$ ipython --no-banner

In [1]: import numpy as np

In [2]: from numpy import linalg as LA

In [3]: np.set_printoptions(precision=2, suppress=True, linewidth=120, sign=" ")

In [4]: def rd(a):
   ...:     return np.round(a, 2) + 0
   ...: 

In [5]: J = np.load("a.npy")

In [6]: J
Out[6]: 
array([[ -2,  -2,   1],
       [ -1,  -2,  -2],
       [ -1,   2,   0],
       [ -6, -10,  -7]])

In [7]: LA.norm(J, axis=1).argmax()
Out[7]: np.int64(3)

In [8]: rd(LA.norm(J, 1)), rd(LA.norm(J, np.inf))
Out[8]: (np.float64(16.0), np.float64(23.0))

In [9]: rd(LA.norm(J) ** 2 / LA.norm(J, 2) ** 2)
Out[9]: np.float64(1.05)

In [10]: rd(LA.norm(J, axis=0))
Out[10]: array([  6.48,  10.58,   7.35])

In [11]: J[3] @ J[1]
Out[11]: np.int64(40)

In [12]: rd(LA.norm(J[3] - J[1]))
Out[12]: np.float64(10.68)

In [13]: vec = np.array([1, 0, 0])

In [14]: h1 = np.maximum(J @ vec, 0)

In [15]: J.T @ h1
Out[15]: array([ 0,  0,  0])

In [16]: W0 = np.loadtxt("test2.csv", delimiter=",")

In [17]: W0
Out[17]: 
array([[-0.05, -6.71, -2.22],
       [-0.02,  4.58,  1.6 ],
       [ 0.04,  0.85,  0.3 ],
       [ 0.07,  2.4 ,  0.82],
       [ 0.04,  0.02, -0.01],
       [-0.03,  6.91,  2.23],
       [-0.02, -2.97, -1.  ],
       [ 0.03,  1.84,  0.58],
       [-0.04,  1.49,  0.52],
       [-0.05, -2.29, -0.77],
       [-0.02,  4.02,  1.36],
       [ 0.02, -5.5 , -1.78],
       [-0.02,  1.34,  0.57],
       [ 0.  , -0.57, -0.2 ],
       [ 0.  ,  0.92,  0.31],
       [ 0.09,  1.81,  0.52],
       [ 0.04,  5.93,  2.  ],
       [ 0.04,  2.26,  0.73],
       [-0.11, -1.82, -0.61],
       [ 0.07, -3.84, -1.26],
       [-0.01, -2.1 , -0.61],
       [-0.06,  0.86,  0.33],
       [-0.04,  2.03,  0.77],
       [ 0.05, -1.27, -0.39],
       [ 0.02, -6.31, -2.1 ],
       [ 0.04,  0.97,  0.26],
       [ 0.01,  1.88,  0.62]])

In [18]: cov = np.cov(W0, rowvar=False)

In [19]: cov.shape
Out[19]: (3, 3)

In [20]: rd(np.corrcoef(W0.T))
Out[20]: 
array([[ 1.  ,  0.08,  0.07],
       [ 0.08,  1.  ,  1.  ],
       [ 0.07,  1.  ,  1.  ]])

In [21]: rd(cov)
Out[21]: 
array([[  0.  ,   0.01,   0.  ],
       [  0.01,  11.71,   3.88],
       [  0.  ,   3.88,   1.29]])

In [22]: np.argsort(-W0.std(axis=0).round(6), kind="stable")
Out[22]: array([ 1,  2,  0])

In [23]: vec = np.array([2, 1, 2])

In [24]: target = W0 @ vec

In [25]: rd(LA.lstsq(W0, target)[0])
Out[25]: array([ 2.,  1.,  2.])

In [26]: rd(LA.solve(W0.T @ W0, W0.T @ target))
Out[26]: array([ 2.,  1.,  2.])

In [27]: rng = np.random.default_rng(194)

In [28]: target = target + 0.05 * rng.normal(size=27)

In [29]: rd(target)
Out[29]: 
array([-11.29,   7.78,   1.52,   4.22,   0.13,  11.38,  -5.06,   3.08,   2.51,  -3.98,   6.76,  -8.98,   2.48,  -0.97,
         1.51,   2.92,   9.99,   3.85,  -3.25,  -6.05,  -3.33,   1.38,   3.47,  -1.98, -10.5 ,   1.53,   3.1 ])

In [30]: beta, *_ = LA.lstsq(W0, target)

In [31]: rd(LA.norm(target - W0 @ beta))
Out[31]: np.float64(0.27)

In [32]: [round(float(LA.norm(LA.solve(W0.T @ W0 + lam * np.eye(3), W0.T @ target))), 2) for lam in (0, 1, 10, 100)]
Out[32]: [3.27, 1.58, 1.54, 1.22]
